% python3 -q
>>> import numpy as np
>>> np.set_printoptions(precision=4, suppress=True, linewidth=140)
>>> m1 = np.load("m.npy")
>>> print(m1)
[[ 2. -2.  0.  0.  0.]
 [-2.  0. -2.  0.  0.]
 [ 0. -2.  2. -2.  0.]
 [ 0.  0. -2.  1. -2.]
 [ 0.  0.  0. -2.  1.]]
>>> hat = np.triu(np.array([[7, 8, 0, 7, 7],
...     [3, 4, 7, 7, 5],
...     [9, 6, 0, 3, 9],
...     [4, 8, 5, 7, 3],
...     [5, 4, 9, 9, 1]]), 1) + np.eye(5)
>>> Y = hat @ m1 @ np.linalg.inv(hat)
>>> print(round(np.linalg.det(Y), 4))
64.0
>>> print(hat @ m1 - m1 @ hat)
[[-16. -16. -16.  -7. -11.]
 [  0.   2.   0.   3.  23.]
 [  0.   0.   8.  -7.   1.]
 [  0.   0.   0.   0.  18.]
 [  0.   0.   0.   0.   6.]]
>>> rng = np.random.default_rng(548)
>>> Y = m1 + rng.integers(-2, 3, (5, 1)) @ rng.integers(-2, 3, (1, 5))
>>> print(Y)
[[ 1. -1.  0.  2.  0.]
 [-3.  1. -2.  2.  0.]
 [-2.  0.  2.  2.  0.]
 [ 0.  0. -2.  1. -2.]
 [-2.  2.  0.  2.  1.]]
>>> print(np.abs(Y - m1).sum(axis=1))
[4. 4. 8. 0. 8.]
>>> print(np.round(np.linalg.svd(Y - m1, compute_uv=False), 4) + 0)
[7.746 0.    0.    0.    0.   ]
>>> print(np.linalg.matrix_rank(Y - m1, tol=1e-8))
1
>>> print((Y - Y.T) / 2)
[[ 0.  1.  1.  1.  1.]
 [-1.  0. -1.  1. -1.]
 [-1.  1.  0.  2.  0.]
 [-1. -1. -2.  0. -2.]
 [-1.  1.  0.  2.  0.]]
>>> print((Y + Y.T) / 2)
[[ 1. -2. -1.  1. -1.]
 [-2.  1. -1.  1.  1.]
 [-1. -1.  2.  0.  0.]
 [ 1.  1.  0.  1.  0.]
 [-1.  1.  0.  0.  1.]]
>>> print(Y @ Y)
[[  4.  -2.  -2.   2.  -4.]
 [ -2.   4. -10.  -6.  -4.]
 [ -6.   2.   0.   2.  -4.]
 [  8.  -4.  -6.  -7.  -4.]
 [-10.   6.  -8.   4.  -3.]]
>>> print(round(np.abs(np.linalg.eigvals(Y)).max(), 4))
3.2977
>>> print(np.allclose(Y, Y.T))
False
>>> J = np.loadtxt("run3.csv", delimiter=",")
>>> print(J)
[[ -0.5      0.3      1.49    -0.9   ]
 [  0.6     -0.2     -1.0043  -0.5   ]
 [  0.9      0.5      2.5119   0.1   ]
 [ -0.1     -1.      -4.9883  -1.1   ]
 [ -1.      -1.9     -9.5031   1.3   ]
 [ -2.       0.7      3.4939  -0.7   ]
 [ -0.5      1.4      7.0024   0.6   ]
 [ -0.9     -0.7     -3.5142   0.8   ]
 [ -0.6     -0.9     -4.4906   0.3   ]
 [  1.1      0.1      0.5209   0.8   ]
 [  0.       1.       5.0113   0.8   ]
 [  0.5      1.5      7.49     0.1   ]
 [  0.5      1.2      6.0005   0.3   ]
 [ -0.4      1.1      5.4768  -2.5   ]
 [ -1.2      2.8     14.0073  -1.5   ]
 [ -0.3      0.       0.0259   0.1   ]
 [  0.1      1.3      6.5057  -1.2   ]
 [ -0.9      0.1      0.5228   2.    ]
 [  0.7     -1.1     -5.5042  -2.    ]
 [ -0.8      0.3      1.5116   0.8   ]
 [  0.5     -2.6    -13.0006  -1.1   ]
 [ -0.9      1.1      5.4883  -0.2   ]]
>>> cov = np.cov(J, rowvar=False)
>>> print(J.std(axis=0))
[0.7696 1.2121 6.0602 1.0902]
>>> print(np.round(np.corrcoef(J[:, 1], J[:, 3])[0, 1], 4))
-0.1021
>>> print(cov.shape)
(4, 4)
>>> basis = J[[7, 15]].astype(float)
>>> for _ in range(6):
...     idx = np.linalg.norm(J[:, None] - basis, axis=-1).argmin(axis=1)
...     basis = np.array([J[idx == j].mean(axis=0) for j in range(2)])
... 
>>> print(idx)
[1 1 1 0 0 1 1 0 0 1 1 1 1 1 1 1 1 1 0 1 0 1]
>>> print(np.abs(basis[1] - basis[0]).argmax())
2
>>> print(basis[1] - basis[0])
[-0.0042  2.1917 10.9619  0.1812]
>>> idx = J[:, 3] > np.median(J[:, 3])
>>> r0 = J[idx].mean(axis=0) - J[~idx].mean(axis=0)
>>> print(r0)
[-0.1829 -0.2718 -1.3515  1.7325]
>>> print(idx.astype(int))
[0 0 0 0 1 0 1 1 1 1 1 0 1 0 0 0 0 1 0 1 0 0]
>>> print(np.round((((J - J.mean(axis=0)) @ r0 > 0) == idx).mean(), 4))
0.6364
>>> Xc = J - J.mean(axis=0)
>>> V = np.linalg.svd(Xc)[2][:3]
>>> Y = Xc - Xc @ V.T @ V
>>> print(np.diag(V.T @ V))
[1.     0.0385 0.9615 1.    ]
>>> print(np.linalg.norm(Y, axis=1).round(6).argmax())
15
>>> print(round(float(np.linalg.norm(Y) / np.linalg.norm(Xc)), 4))
0.0003
>>> print(np.linalg.matrix_rank(J, rtol=0.1))
3
>>> print(np.argsort(-np.linalg.norm(J, axis=0).round(6), kind="stable")[:3])
[2 1 3]
>>> A = np.load("mat.npy")
>>> print(A)
[[ 1.4239  5.5997  1.1964  0.3956]
 [ 0.6722  2.8175  0.6276  0.2214]
 [ 4.2151 16.8135  3.6244  1.2123]
 [ 3.5036 14.0197  3.0149  0.9679]
 [ 4.8992 19.6389  4.2185  1.4089]
 [ 5.5873 22.4181  4.815   1.6308]
 [ 3.5031 13.9947  2.9731  1.0189]
 [ 4.8914 19.5924  4.1982  1.3715]
 [ 2.0696  8.4183  1.7777  0.5921]
 [ 4.9017 19.5963  4.1761  1.3821]
 [ 6.3102 25.1811  5.3723  1.7819]
 [ 0.0085  0.0367 -0.018   0.0293]
 [ 4.1909 16.7876  3.6265  1.2183]
 [ 3.4849 14.0207  2.983   0.9909]
 [ 3.4773 13.99    2.958   0.9904]]
>>> # column 1 is much longer than the rest
>>> print(np.round(np.linalg.norm(A[0] - A[8]), 4))
2.956
>>> print(round(np.linalg.norm(A, "nuc"), 4))
64.8275
>>> cov = np.cov(A, rowvar=False)
>>> print(cov)
[[ 3.2584 13.0085  2.7909  0.9187]
 [13.0085 51.938  11.1428  3.6681]
 [ 2.7909 11.1428  2.3911  0.7871]
 [ 0.9187  3.6681  0.7871  0.2594]]
>>> print(np.argsort(-A.std(axis=0).round(6), kind="stable"))
[1 0 2 3]
>>> print(cov.shape)
(4, 4)
>>> print(np.median(A, axis=0))
[ 3.5036 14.0207  3.0149  1.0189]
>>> print(np.polyfit(A[:, 3], A[:, 1], 1))
[14.1392 -0.1443]
>>> print(np.linalg.eigvalsh(cov)[::-1])
[57.8458  0.0006  0.0003  0.0002]
>>> print(np.linalg.cond(A) > 100)
True
>>> print([round(float(x), 4) for x in np.linalg.svd(A, compute_uv=False)[:3]])
[64.6086, 0.0888, 0.0707]
>>> print(np.round(np.linalg.norm(A, 2) / np.linalg.norm(A), 4))
1.0
>>> Xc = A - A.mean(axis=1)
Traceback (most recent call last):
  File "<python-input-58>", line 1, in <module>
    Xc = A - A.mean(axis=1)
         ~~^~~~~~~~~~~~~~~~
ValueError: operands could not be broadcast together with shapes (15,4) (15,) 
>>> Xc = A - A.mean(axis=0)
>>> Uu, sig, vt = np.linalg.svd(Xc, full_matrices=False)
>>> print(np.round(Xc.mean(axis=0), 4) + 0)
[0. 0. 0. 0.]
>>> print(np.abs(vt[0]).argmax())
1
>>> print(np.round((sig ** 2).sum() ** 2 / (sig ** 4).sum(), 4))
1.0
>>> print(np.linalg.matrix_rank(Xc))
4
>>> print(vt[0] * np.sign(vt[0, np.abs(vt[0]).argmax()]))
[0.2373 0.9476 0.2033 0.0669]
>>> print(sig)
[28.4577  0.0888  0.0631  0.059 ]
>>> M = np.load("out8.npy")
>>> print(M)
[[ 0.6583 -4.1506 -4.6735]
 [ 2.8062  1.4938 -0.0599]
 [ 3.4433 -0.0623 -0.5661]
 [ 3.3167 -0.5966 -3.1782]
 [-0.7646 -1.4394  2.1772]
 [ 6.3994  0.0339  0.6961]
 [ 5.6922  1.2073 -2.5844]
 [-4.8969 -0.381   1.8778]
 [ 0.1976 -4.0909  3.7505]
 [ 6.015  -1.4425  1.1605]
 [ 2.9217 -3.8438 -1.8278]
 [ 1.9457  0.7804  6.4186]
 [ 0.5377 -2.8088  0.4624]
 [ 1.0502  0.2179  0.3968]
 [ 1.735   1.0415  2.7216]
 [ 0.6706 -1.4148 -5.7959]
 [-3.6894 -2.6848 -1.3676]
 [-2.0254 -1.3786  5.4078]
 [-3.4759 -1.966  -2.9673]
 [-1.7993 -0.5102  0.1676]
 [ 0.2893  3.0321 -1.2757]
 [-0.8418 -0.1442  2.8963]]
>>> idx = M[:, 0] > np.median(M[:, 0])
>>> r0 = M[idx].mean(axis=0) - M[~idx].mean(axis=0)
>>> print(idx.astype(int))
[0 1 1 1 0 1 1 0 0 1 1 1 0 1 1 1 0 0 0 0 0 0]
>>> print(round((((M - M.mean(axis=0)) @ r0 > 0) == idx).mean(), 4))
0.9545
>>> print(r0)
[ 4.7097  1.267  -0.8249]
>>> print(((M - M.mean(axis=0)) @ r0 > 0).astype(int))
[0 1 1 1 0 1 1 0 0 1 1 1 0 1 1 1 0 0 0 0 1 0]
>>> data = np.load("case14.npy")
>>> print(data)
[[-1.  1.  0.  0.  0.  0.]
 [ 0. -1.  1.  0.  0.  0.]
 [ 0.  0. -1.  1.  0.  0.]
 [ 0.  0.  0. -1.  1.  0.]
 [ 0.  0.  0.  0. -1.  1.]
 [ 0.  0.  0.  0.  0. -1.]]
>>> basis = M[[15, 19]].astype(float)
>>> for _ in range(5):
...     idx = np.linalg.norm(M[:, None] - basis, axis=-1).argmin(axis=1)
...     basis = np.array([M[idx == j].mean(axis=0) for j in range(2)])
... 
>>> print(idx)
[0 0 0 0 1 0 0 1 1 0 0 1 1 1 1 0 1 1 1 1 1 1]
>>> print(np.abs(basis[1] - basis[0]).argmax())
0
>>> print(np.bincount(idx))
[ 9 13]
>>> print(basis[1] - basis[0])
[-4.45    0.1803  3.4596]
>>> W0 = np.loadtxt("block19.csv", delimiter=",")
>>> print(W0)
[[-0.9172 -0.284  -0.2795]
 [ 0.3931 -0.7601 -0.5174]
 [-0.0655 -0.5844  0.8088]]
>>> hat = np.triu(np.array([[1, -2, -1], [1, -2, -3], [-1, 3, -1]]), 1) + np.eye(3)
>>> Y = hat @ W0 @ np.linalg.inv(hat)
>>> print(np.poly(Y))
[ 1.      0.8685 -0.8685 -1.    ]
>>> print(round(np.trace(Y), 4), round(float(np.trace(W0)), 4))
-0.8685 -0.8685
>>> Y = np.linalg.invert(W0)
Traceback (most recent call last):
  File "<python-input-89>", line 1, in <module>
    Y = np.linalg.invert(W0)
        ^^^^^^^^^^^^^^^^
AttributeError: module 'numpy.linalg' has no attribute 'invert'
>>> Y = np.linalg.inv(W0)
>>> print((np.abs(Y) > 1e-9).astype(int))
[[1 1 1]
 [1 1 1]
 [1 1 1]]
>>> print(np.round(W0 @ Y, 4) + 0)
[[1. 0. 0.]
 [0. 1. 0.]
 [0. 0. 1.]]
>>> print(np.round(np.linalg.cond(W0), 4))
1.0
>>> print(Y)
[[-0.9172  0.3931 -0.0655]
 [-0.284  -0.7601 -0.5844]
 [-0.2795 -0.5174  0.8088]]
>>> print(np.linalg.norm(Y, axis=0))
[1. 1. 1.]
>>> print(np.linalg.svd(Y, compute_uv=False))
[1. 1. 1.]
>>> print(np.linalg.pinv(Y))
[[-0.9172 -0.284  -0.2795]
 [ 0.3931 -0.7601 -0.5174]
 [-0.0655 -0.5844  0.8088]]
>>> print(np.round(Y @ Y.T, 4) + 0)
[[1. 0. 0.]
 [0. 1. 0.]
 [0. 0. 1.]]
>>> Y = np.array([[2, 0], [0, 1], [0, 0]])
>>> print(np.linalg.matrix_rank(np.vstack([W0, Y.T])))
3
>>> print(np.einsum("ik,kj->ji", W0, Y))
[[-1.8343  0.7861 -0.131 ]
 [-0.284  -0.7601 -0.5844]]
>>> print(np.einsum("ij->j", W0))
[-0.5896 -1.6286  0.0119]
>>> Q, Rm = np.linalg.qr(W0)
>>> print(round(float(np.trace(Q @ Q.T)), 4))
3.0
>>> print(Q)
[[-0.9172 -0.284  -0.2795]
 [ 0.3931 -0.7601 -0.5174]
 [-0.0655 -0.5844  0.8088]]
>>> print(Rm.round(4) + 0)
[[1. 0. 0.]
 [0. 1. 0.]
 [0. 0. 1.]]
>>> print(Q @ Rm)
[[-0.9172 -0.284  -0.2795]
 [ 0.3931 -0.7601 -0.5174]
 [-0.0655 -0.5844  0.8088]]
